$ ipython --no-banner

In [1]: import numpy as np

In [2]: import numpy.linalg as la

In [3]: np.set_printoptions(precision=2, suppress=True, linewidth=160)

In [4]: J = np.load("data.npy")

In [5]: J
Out[5]: 
array([[-25,   0,   1,   2,   0,   1],
       [  2, -38,   2,   2,   1,   0],
       [  0,   0, -35,   1,   2,   0],
       [  2,   1,   2, -24,   2,   0],
       [  2,   0,   1,   0, -43,   1],
       [  1,   0,   1,   2,   1, -34]])

In [6]: rng = np.random.default_rng(49)

In [7]: lab = rng.permutation(6)

In [8]: print(lab)
[4 2 3 5 1 0]

In [9]: out = J[lab][:, lab]

In [10]: np.diag(out)
Out[10]: array([-43, -35, -24, -34, -38, -25])

In [11]: blk = np.stack([J, 4 * J, J[::-1]])

In [12]: print(la.matrix_rank(blk))
[6 6 6]

In [13]: (blk @ J.T).shape
Out[13]: (3, 6, 6)

In [14]: blk.sum(axis=0)
Out[14]: 
array([[-124,    0,    6,   12,    1,  -29],
       [  12, -190,   11,   10,  -38,    1],
       [   2,    1, -173,  -19,   12,    0],
       [  10,    5,  -25, -119,   12,    0],
       [  12,  -38,    7,    2, -214,    5],
       [ -20,    0,    6,   12,    5, -169]])

In [15]: la.matrix_rank(blk.reshape(3, -1))
Out[15]: np.int64(2)

In [16]: np.einsum("bij,cij->bc", blk, blk)
Out[16]: 
array([[  6925,  27700,   -362],
       [ 27700, 110800,  -1448],
       [  -362,  -1448,   6925]])

In [17]: la.norm(blk, axis=(1, 2))
Out[17]: array([ 83.22, 332.87,  83.22])

In [18]: print(blk.shape)
(3, 6, 6)

In [19]: x0 = np.array([4, 4, 5, 2, 4, 1])

In [20]: target = J @ x0

In [21]: target
Out[21]: array([ -90, -126, -165,  -18, -158,  -17])

In [22]: la.solve(J, -2 * target)
Out[22]: array([ -8.,  -8., -10.,  -4.,  -8.,  -2.])

In [23]: print(la.solve(J, target + J[:, 1]))
[4. 5. 5. 2. 4. 1.]

In [24]: np.round(la.solve(J.T, J[3]), 2) + 0
Out[24]: array([0., 0., 0., 1., 0., 0.])

In [25]: np.round(la.solve(J, J[:, 2]), 2) + 0
Out[25]: array([0., 0., 1., 0., 0., 0.])

In [26]: lab = rng.permutation(6)

In [27]: out = J[:, lab] * rng.choice([-1, 1], 6)

In [28]: out
Out[28]: 
array([[  0,  -2,   0,  -1,   1,  25],
       [ -1,  -2, -38,   0,   2,  -2],
       [ -2,  -1,   0,   0, -35,   0],
       [ -2,  24,   1,   0,   2,  -2],
       [ 43,   0,   0,  -1,   1,  -2],
       [ -1,  -2,   0,  34,   1,  -1]])

In [29]: U, _, Vt = la.svd(J.T @ out)

In [30]: lab
Out[30]: array([4, 3, 1, 5, 2, 0])

In [31]: print(np.round(la.lstsq(J, out)[0], 2) + 0)
[[ 0.  0.  0.  0.  0. -1.]
 [ 0.  0.  1.  0.  0.  0.]
 [ 0.  0.  0.  0.  1.  0.]
 [ 0. -1.  0.  0.  0.  0.]
 [-1.  0.  0.  0.  0.  0.]
 [ 0.  0.  0. -1.  0.  0.]]

In [32]: round(float(la.norm(out[1], 1)), 2), round(la.norm(out[1], np.inf), 2)
Out[32]: (45.0, np.float64(38.0))

In [33]: np.round(la.norm(out[1] - out[2]), 2)
Out[33]: np.float64(53.09)

In [34]: np.round(la.norm(out) ** 2 / la.norm(out, 2) ** 2, 2)
Out[34]: np.float64(3.67)

In [35]: round(float(la.norm(out, "nuc")), 2)
Out[35]: 199.2

In [36]: la.norm(out, axis=1)
Out[36]: array([25.12, 38.17, 35.07, 24.27, 43.07, 34.1 ])

In [37]: out[1] @ out[2]
Out[37]: np.int64(-66)

In [38]: print(np.round(la.norm(out, 2), 2))
43.46

In [39]: mat = np.load("arr.npy")

In [40]: print(mat)
[[ 0  0  0  1  0  2 -1  0 -1]
 [ 0  0  0  0  1  0  2 -1  0]
 [ 0  0  0  0  0  1  0  2 -1]
 [ 1  0  0  0  0  0  1  0  2]
 [ 0  1  0  0  0  0  0  1  0]
 [ 2  0  1  0  0  0  0  0  1]
 [-1  2  0  1  0  0  0  0  0]
 [ 0 -1  2  0  1  0  0  0  0]
 [-1  0 -1  2  0  1  0  0  0]]

In [41]: # symmetric, so the eigenvalues are real

In [42]: q, R = la.qr(mat)

In [43]: np.trace(q @ q.T)
Out[43]: np.float64(9.0)

In [44]: np.allclose(R.T @ R, mat.T @ mat)
Out[44]: True

In [45]: np.round(q.T @ q, 2) + 0
Out[45]: 
array([[1., 0., 0., 0., 0., 0., 0., 0., 0.],
       [0., 1., 0., 0., 0., 0., 0., 0., 0.],
       [0., 0., 1., 0., 0., 0., 0., 0., 0.],
       [0., 0., 0., 1., 0., 0., 0., 0., 0.],
       [0., 0., 0., 0., 1., 0., 0., 0., 0.],
       [0., 0., 0., 0., 0., 1., 0., 0., 0.],
       [0., 0., 0., 0., 0., 0., 1., 0., 0.],
       [0., 0., 0., 0., 0., 0., 0., 1., 0.],
       [0., 0., 0., 0., 0., 0., 0., 0., 1.]])

In [46]: np.round(q @ R, 2) + 0
Out[46]: 
array([[ 0.,  0.,  0.,  1.,  0.,  2., -1.,  0., -1.],
       [ 0.,  0.,  0.,  0.,  1.,  0.,  2., -1.,  0.],
       [ 0.,  0.,  0.,  0.,  0.,  1.,  0.,  2., -1.],
       [ 1.,  0.,  0.,  0.,  0.,  0.,  1.,  0.,  2.],
       [ 0.,  1.,  0.,  0.,  0.,  0.,  0.,  1.,  0.],
       [ 2.,  0.,  1.,  0.,  0.,  0.,  0.,  0.,  1.],
       [-1.,  2.,  0.,  1.,  0.,  0.,  0.,  0.,  0.],
       [ 0., -1.,  2.,  0.,  1.,  0.,  0.,  0.,  0.],
       [-1.,  0., -1.,  2.,  0.,  1.,  0.,  0.,  0.]])

In [47]: W0 = np.load("block11.npy")

In [48]: W0
Out[48]: 
array([[ 1,  0,  0,  0,  0,  0,  0,  0],
       [ 3,  1,  0,  0,  0,  0,  0,  0],
       [ 0,  0,  1,  0,  0,  0,  0,  0],
       [ 0, -2,  2,  1,  0,  0,  0,  0],
       [ 0,  1,  2, -2,  1,  0,  0,  0],
       [-2,  0,  1, -2,  1,  1,  0,  0],
       [-2,  2, -1, -3, -3,  0,  1,  0],
       [ 2,  1, -3,  2,  1,  0, -2,  1]])

In [49]: x0 = np.array([-5, 2, 3, -2, 3, 5, -4, 5])

In [50]: h = np.maximum(W0 @ x0, 0)

In [51]: h
Out[51]: array([ 0,  0,  3,  0, 15, 25,  4,  0])

In [52]: W0.T @ h
Out[52]: array([-58,  23,  54, -92,  28,  25,   4,   0])

In [53]: np.maximum(W0 @ (3 * x0), 0)
Out[53]: array([ 0,  0,  9,  0, 45, 75, 12,  0])

In [54]: np.maximum(W0 @ x0, 0) - np.maximum(-W0 @ x0, 0)
Out[54]: array([ -5, -13,   3,   0,  15,  25,   4,  -5])

In [55]: print(la.matrix_power(J, 3))
[[-15981   -171   2317   3371   -658   2643]
 [  5513 -55066   7331   5351   4074   -295]
 [  -572    -97 -43277   2663   8965   -216]
 [  3090   2940   4747 -14428   6433   -357]
 [  7018      7   4281   -663 -79847   4267]
 [  2119   -189   3017   4863   3861 -39496]]

In [56]: np.allclose(J, J.T)
Out[56]: False

In [57]: (J + J.T) / 2
Out[57]: 
array([[-25. ,   1. ,   0.5,   2. ,   1. ,   1. ],
       [  1. , -38. ,   1. ,   1.5,   0.5,   0. ],
       [  0.5,   1. , -35. ,   1.5,   1.5,   0.5],
       [  2. ,   1.5,   1.5, -24. ,   1. ,   1. ],
       [  1. ,   0.5,   1.5,   1. , -43. ,   1. ],
       [  1. ,   0. ,   0.5,   1. ,   1. , -34. ]])

In [58]: assert J == J.T
ValueError: The truth value of an array with more than one element is ambiguous. Use a.any() or a.all()


In [59]: J.inv()
AttributeError: 'numpy.ndarray' object has no attribute 'inv'


In [60]: np.sort(np.abs(la.eigvals(J)))
Out[60]: array([21.9 , 26.71, 33.92, 35.12, 38.09, 43.25])

In [61]: np.allclose(J @ J.T, J.T @ J)
Out[61]: False
